$ python3 -q
>>> import numpy as np
>>> np.set_printoptions(precision=3, suppress=True, linewidth=100)
>>> W0 = np.loadtxt("w.csv", delimiter=",")
>>> W0
array([[0.118, 0.118, 0.059, 0.118, 0.118, 0.118, 0.118, 0.059, 0.118, 0.059],
       [0.071, 0.071, 0.143, 0.071, 0.143, 0.143, 0.143, 0.143, 0.071, 0.   ],
       [0.067, 0.133, 0.2  , 0.133, 0.133, 0.   , 0.133, 0.   , 0.133, 0.067],
       [0.   , 0.222, 0.111, 0.111, 0.111, 0.111, 0.   , 0.   , 0.222, 0.111],
       [0.182, 0.   , 0.   , 0.   , 0.273, 0.182, 0.   , 0.091, 0.182, 0.091],
       [0.2  , 0.   , 0.1  , 0.1  , 0.   , 0.2  , 0.2  , 0.1  , 0.1  , 0.   ],
       [0.125, 0.125, 0.062, 0.062, 0.125, 0.   , 0.125, 0.125, 0.125, 0.125],
       [0.077, 0.077, 0.154, 0.154, 0.   , 0.077, 0.077, 0.154, 0.077, 0.154],
       [0.071, 0.071, 0.071, 0.071, 0.143, 0.143, 0.143, 0.071, 0.214, 0.   ],
       [0.   , 0.   , 0.   , 0.1  , 0.1  , 0.2  , 0.1  , 0.2  , 0.1  , 0.2  ]])
>>> np.sort(np.abs(np.linalg.eigvals(W0)))[::-1]
array([1.   , 0.21 , 0.21 , 0.198, 0.152, 0.152, 0.112, 0.112, 0.101, 0.077])
>>> np.linalg.matrix_power(W0, 100)
array([[0.098, 0.079, 0.087, 0.089, 0.117, 0.12 , 0.106, 0.092, 0.139, 0.074],
       [0.098, 0.079, 0.087, 0.089, 0.117, 0.12 , 0.106, 0.092, 0.139, 0.074],
       [0.098, 0.079, 0.087, 0.089, 0.117, 0.12 , 0.106, 0.092, 0.139, 0.074],
       [0.098, 0.079, 0.087, 0.089, 0.117, 0.12 , 0.106, 0.092, 0.139, 0.074],
       [0.098, 0.079, 0.087, 0.089, 0.117, 0.12 , 0.106, 0.092, 0.139, 0.074],
       [0.098, 0.079, 0.087, 0.089, 0.117, 0.12 , 0.106, 0.092, 0.139, 0.074],
       [0.098, 0.079, 0.087, 0.089, 0.117, 0.12 , 0.106, 0.092, 0.139, 0.074],
       [0.098, 0.079, 0.087, 0.089, 0.117, 0.12 , 0.106, 0.092, 0.139, 0.074],
       [0.098, 0.079, 0.087, 0.089, 0.117, 0.12 , 0.106, 0.092, 0.139, 0.074],
       [0.098, 0.079, 0.087, 0.089, 0.117, 0.12 , 0.106, 0.092, 0.139, 0.074]])
>>> pr = np.eye(10)[9]
>>> for _ in range(3):
...     pr = pr @ W0
...     print(pr.round(3))
... 
[0.  0.  0.  0.1 0.1 0.2 0.1 0.2 0.1 0.2]
[0.093 0.057 0.075 0.095 0.085 0.139 0.102 0.12  0.13  0.103]
[0.095 0.077 0.087 0.094 0.105 0.121 0.108 0.096 0.136 0.081]
>>> round(float(np.linalg.det(W0)), 3)
-0.0
>>> assert W0 == W0.T
Traceback (most recent call last):
  File "<python-input-9>", line 1, in <module>
    assert W0 == W0.T
           ^^^^^^^^^^
ValueError: The truth value of an array with more than one element is ambiguous. Use a.any() or a.all()
>>> u = np.array([8, 5])
>>> np.correlate(W0[4], W0[0], "full")
array([0.011, 0.021, 0.011, 0.021, 0.037, 0.064, 0.059, 0.059, 0.096, 0.107, 0.086, 0.075, 0.086,
       0.096, 0.059, 0.032, 0.037, 0.032, 0.011])
>>> np.polyval(u, W0[4])
array([6.455, 5.   , 5.   , 5.   , 7.182, 6.455, 5.   , 5.727, 6.455, 5.727])
>>> Q, Rm = np.linalg.qr(W0)
>>> np.trace(Q @ Q.T)
np.float64(10.0)
>>> np.round(abs(Rm[0, 0]), 3), np.round(np.linalg.norm(W0[:, 0]), 3)
(np.float64(0.351), np.float64(0.351))
>>> np.abs(np.diag(Rm))
array([0.351, 0.298, 0.18 , 0.127, 0.25 , 0.182, 0.155, 0.159, 0.104, 0.071])
>>> np.round(Q @ Rm, 3) + 0
array([[0.118, 0.118, 0.059, 0.118, 0.118, 0.118, 0.118, 0.059, 0.118, 0.059],
       [0.071, 0.071, 0.143, 0.071, 0.143, 0.143, 0.143, 0.143, 0.071, 0.   ],
       [0.067, 0.133, 0.2  , 0.133, 0.133, 0.   , 0.133, 0.   , 0.133, 0.067],
       [0.   , 0.222, 0.111, 0.111, 0.111, 0.111, 0.   , 0.   , 0.222, 0.111],
       [0.182, 0.   , 0.   , 0.   , 0.273, 0.182, 0.   , 0.091, 0.182, 0.091],
       [0.2  , 0.   , 0.1  , 0.1  , 0.   , 0.2  , 0.2  , 0.1  , 0.1  , 0.   ],
       [0.125, 0.125, 0.063, 0.063, 0.125, 0.   , 0.125, 0.125, 0.125, 0.125],
       [0.077, 0.077, 0.154, 0.154, 0.   , 0.077, 0.077, 0.154, 0.077, 0.154],
       [0.071, 0.071, 0.071, 0.071, 0.143, 0.143, 0.143, 0.071, 0.214, 0.   ],
       [0.   , 0.   , 0.   , 0.1  , 0.1  , 0.2  , 0.1  , 0.2  , 0.1  , 0.2  ]])
>>> np.allclose(Rm.T @ Rm, W0.T @ W0)
True
>>> K = np.load("arr.npy")
>>> K
array([[2, 5, 2, 5, 2, 5],
       [9, 8, 9, 8, 9, 8],
       [6, 9, 6, 9, 6, 9],
       [2, 5, 2, 5, 2, 5],
       [9, 8, 9, 8, 9, 8],
       [6, 9, 6, 9, 6, 9]])
>>> B = K / np.linalg.norm(K, axis=1, keepdims=True)
>>> gram = B @ B.T
>>> (gram - 2 * np.eye(6)).round(6).argmax(axis=1)
array([3, 4, 5, 0, 1, 2])
>>> gram[5]
array([0.979, 0.967, 1.   , 0.979, 0.967, 1.   ])
>>> np.unique(K.round(6), axis=0).shape
(3, 6)
>>> K @ np.linalg.pinv(K) @ K
array([[2., 5., 2., 5., 2., 5.],
       [9., 8., 9., 8., 9., 8.],
       [6., 9., 6., 9., 6., 9.],
       [2., 5., 2., 5., 2., 5.],
       [9., 8., 9., 8., 9., 8.],
       [6., 9., 6., 9., 6., 9.]])
>>> np.linalg.lstsq(K[:-1].T, K[-1])[2]
np.int32(2)
>>> np.round(np.trace(np.linalg.pinv(K) @ K), 3)
np.float64(2.0)
>>> np.allclose(K, K.T)
False
>>> (K + K.T) / 2
array([[2. , 7. , 4. , 3.5, 5.5, 5.5],
       [7. , 8. , 9. , 6.5, 8.5, 8.5],
       [4. , 9. , 6. , 5.5, 7.5, 7.5],
       [3.5, 6.5, 5.5, 5. , 5. , 7. ],
       [5.5, 8.5, 7.5, 5. , 9. , 7. ],
       [5.5, 8.5, 7.5, 7. , 7. , 9. ]])
>>> assert K == K.T
Traceback (most recent call last):
  File "<python-input-31>", line 1, in <module>
    assert K == K.T
           ^^^^^^^^
ValueError: The truth value of an array with more than one element is ambiguous. Use a.any() or a.all()
>>> round(float(np.linalg.det(K)), 3)
0.0
>>> np.allclose(K @ K.T, K.T @ K)
False
>>> np.linalg.matrix_power(K, 2)
array([[119, 154, 119, 154, 119, 154],
       [289, 374, 289, 374, 289, 374],
       [255, 330, 255, 330, 255, 330],
       [119, 154, 119, 154, 119, 154],
       [289, 374, 289, 374, 289, 374],
       [255, 330, 255, 330, 255, 330]])
>>> np.linalg.determinant(K)
Traceback (most recent call last):
  File "<python-input-35>", line 1, in <module>
    np.linalg.determinant(K)
    ^^^^^^^^^^^^^^^^^^^^^
AttributeError: module 'numpy.linalg' has no attribute 'determinant'
>>> M = np.loadtxt("x.csv", delimiter=",")
>>> M
array([[15., 10., 10.,  5., 10., 15., 15.,  5., 10., 15.],
       [ 9.,  6.,  6.,  3.,  6.,  9.,  9.,  3.,  6.,  9.],
       [ 6.,  4.,  4.,  2.,  4.,  6.,  6.,  2.,  4.,  6.],
       [21., 14., 14.,  7., 14., 21., 21.,  7., 14., 21.],
       [15., 10., 10.,  5., 10., 15., 15.,  5., 10., 15.],
       [15., 10., 10.,  5., 10., 15., 15.,  5., 10., 15.],
       [ 0.,  0.,  0.,  0.,  0.,  0.,  0.,  0.,  0.,  0.],
       [15., 10., 10.,  5., 10., 15., 15.,  5., 10., 15.],
       [12.,  8.,  8.,  4.,  8., 12., 12.,  4.,  8., 12.],
       [21., 14., 14.,  7., 14., 21., 21.,  7., 14., 21.],
       [ 9.,  6.,  6.,  3.,  6.,  9.,  9.,  3.,  6.,  9.]])
>>> left, sigma, Vt = np.linalg.svd(M)
>>> sigma.round(3) + 0
array([112.889,   0.   ,   0.   ,   0.   ,   0.   ,   0.   ,   0.   ,   0.   ,   0.   ,   0.   ])
>>> B = left[:, :1] @ np.diag(sigma[:1]) @ Vt[:1]
>>> B
array([[15., 10., 10.,  5., 10., 15., 15.,  5., 10., 15.],
       [ 9.,  6.,  6.,  3.,  6.,  9.,  9.,  3.,  6.,  9.],
       [ 6.,  4.,  4.,  2.,  4.,  6.,  6.,  2.,  4.,  6.],
       [21., 14., 14.,  7., 14., 21., 21.,  7., 14., 21.],
       [15., 10., 10.,  5., 10., 15., 15.,  5., 10., 15.],
       [15., 10., 10.,  5., 10., 15., 15.,  5., 10., 15.],
       [ 0.,  0.,  0.,  0.,  0.,  0.,  0.,  0.,  0.,  0.],
       [15., 10., 10.,  5., 10., 15., 15.,  5., 10., 15.],
       [12.,  8.,  8.,  4.,  8., 12., 12.,  4.,  8., 12.],
       [21., 14., 14.,  7., 14., 21., 21.,  7., 14., 21.],
       [ 9.,  6.,  6.,  3.,  6.,  9.,  9.,  3.,  6.,  9.]])
>>> np.linalg.matrix_rank(B)
np.int64(1)
